% python3 -q
>>> import numpy as np
>>> import numpy.linalg as la
>>> np.set_printoptions(precision=2, suppress=True, linewidth=160)
>>> rnd = lambda a: np.round(a, 2) + 0
>>> W0 = np.load("m.npy")
>>> W0
array([[4., 1., 0., 0., 0., 0., 0., 0.],
       [0., 4., 1., 0., 0., 0., 0., 0.],
       [0., 0., 4., 1., 0., 0., 0., 0.],
       [0., 0., 0., 4., 1., 0., 0., 0.],
       [0., 0., 0., 0., 4., 1., 0., 0.],
       [0., 0., 0., 0., 0., 4., 1., 0.],
       [0., 0., 0., 0., 0., 0., 4., 1.],
       [0., 0., 0., 0., 0., 0., 0., 4.]])
>>> # triangular, det is the product of the diagonal
>>> np.prod(np.diag(W0)), rnd(la.det(W0))
(np.float64(65536.0), np.float64(65536.0))
>>> [int(la.matrix_rank(la.matrix_power(W0, p))) for p in range(1, 9)]
[8, 8, 8, 8, 8, 8, 8, 8]
>>> W0 @ W0
array([[16.,  8.,  1.,  0.,  0.,  0.,  0.,  0.],
       [ 0., 16.,  8.,  1.,  0.,  0.,  0.,  0.],
       [ 0.,  0., 16.,  8.,  1.,  0.,  0.,  0.],
       [ 0.,  0.,  0., 16.,  8.,  1.,  0.,  0.],
       [ 0.,  0.,  0.,  0., 16.,  8.,  1.,  0.],
       [ 0.,  0.,  0.,  0.,  0., 16.,  8.,  1.],
       [ 0.,  0.,  0.,  0.,  0.,  0., 16.,  8.],
       [ 0.,  0.,  0.,  0.,  0.,  0.,  0., 16.]])
>>> print(rnd(np.sort(la.eigvals(W0))))
[4. 4. 4. 4. 4. 4. 4. 4.]
>>> left, sigma, Vh = la.svd(W0, full_matrices=False)
>>> print(rnd(left.T @ left))
[[1. 0. 0. 0. 0. 0. 0. 0.]
 [0. 1. 0. 0. 0. 0. 0. 0.]
 [0. 0. 1. 0. 0. 0. 0. 0.]
 [0. 0. 0. 1. 0. 0. 0. 0.]
 [0. 0. 0. 0. 1. 0. 0. 0.]
 [0. 0. 0. 0. 0. 1. 0. 0.]
 [0. 0. 0. 0. 0. 0. 1. 0.]
 [0. 0. 0. 0. 0. 0. 0. 1.]]
>>> (sigma > 1e-8).sum()
np.int64(8)
>>> rnd(sigma)
array([4.95, 4.8 , 4.57, 4.26, 3.92, 3.58, 3.28, 3.07])
>>> rnd(left.T @ W0 @ Vh.T)
array([[4.95, 0.  , 0.  , 0.  , 0.  , 0.  , 0.  , 0.  ],
       [0.  , 4.8 , 0.  , 0.  , 0.  , 0.  , 0.  , 0.  ],
       [0.  , 0.  , 4.57, 0.  , 0.  , 0.  , 0.  , 0.  ],
       [0.  , 0.  , 0.  , 4.26, 0.  , 0.  , 0.  , 0.  ],
       [0.  , 0.  , 0.  , 0.  , 3.92, 0.  , 0.  , 0.  ],
       [0.  , 0.  , 0.  , 0.  , 0.  , 3.58, 0.  , 0.  ],
       [0.  , 0.  , 0.  , 0.  , 0.  , 0.  , 3.28, 0.  ],
       [0.  , 0.  , 0.  , 0.  , 0.  , 0.  , 0.  , 3.07]])
>>> rnd(sigma / sigma[0])
array([1.  , 0.97, 0.92, 0.86, 0.79, 0.72, 0.66, 0.62])
>>> left.shape, sigma.shape, Vh.shape
((8, 8), (8,), (8, 8))
>>> f = np.array([1, -2, -2, 2, 1, -2, 1, -3]) + 0.5
>>> F = np.outer(f, f) / (f @ f)
>>> rnd(F)
array([[ 0.09, -0.09, -0.09,  0.14,  0.09, -0.09,  0.09, -0.14],
       [-0.09,  0.09,  0.09, -0.14, -0.09,  0.09, -0.09,  0.14],
       [-0.09,  0.09,  0.09, -0.14, -0.09,  0.09, -0.09,  0.14],
       [ 0.14, -0.14, -0.14,  0.24,  0.14, -0.14,  0.14, -0.24],
       [ 0.09, -0.09, -0.09,  0.14,  0.09, -0.09,  0.09, -0.14],
       [-0.09,  0.09,  0.09, -0.14, -0.09,  0.09, -0.09,  0.14],
       [ 0.09, -0.09, -0.09,  0.14,  0.09, -0.09,  0.09, -0.14],
       [-0.14,  0.14,  0.14, -0.24, -0.14,  0.14, -0.14,  0.24]])
>>> # row 2 repeats row 1
>>> rng = np.random.default_rng(796)
>>> lab = rng.permutation(8)
>>> lab
array([4, 2, 6, 1, 7, 3, 5, 0])
>>> other = F[lab][:, lab]
>>> rnd(la.det(other)), rnd(la.det(F[lab]))
(np.float64(0.0), np.float64(0.0))
>>> rnd(other)
array([[ 0.09, -0.09,  0.09, -0.09, -0.14,  0.14, -0.09,  0.09],
       [-0.09,  0.09, -0.09,  0.09,  0.14, -0.14,  0.09, -0.09],
       [ 0.09, -0.09,  0.09, -0.09, -0.14,  0.14, -0.09,  0.09],
       [-0.09,  0.09, -0.09,  0.09,  0.14, -0.14,  0.09, -0.09],
       [-0.14,  0.14, -0.14,  0.14,  0.24, -0.24,  0.14, -0.14],
       [ 0.14, -0.14,  0.14, -0.14, -0.24,  0.24, -0.14,  0.14],
       [-0.09,  0.09, -0.09,  0.09,  0.14, -0.14,  0.09, -0.09],
       [ 0.09, -0.09,  0.09, -0.09, -0.14,  0.14, -0.09,  0.09]])
>>> np.allclose(other, F)
False
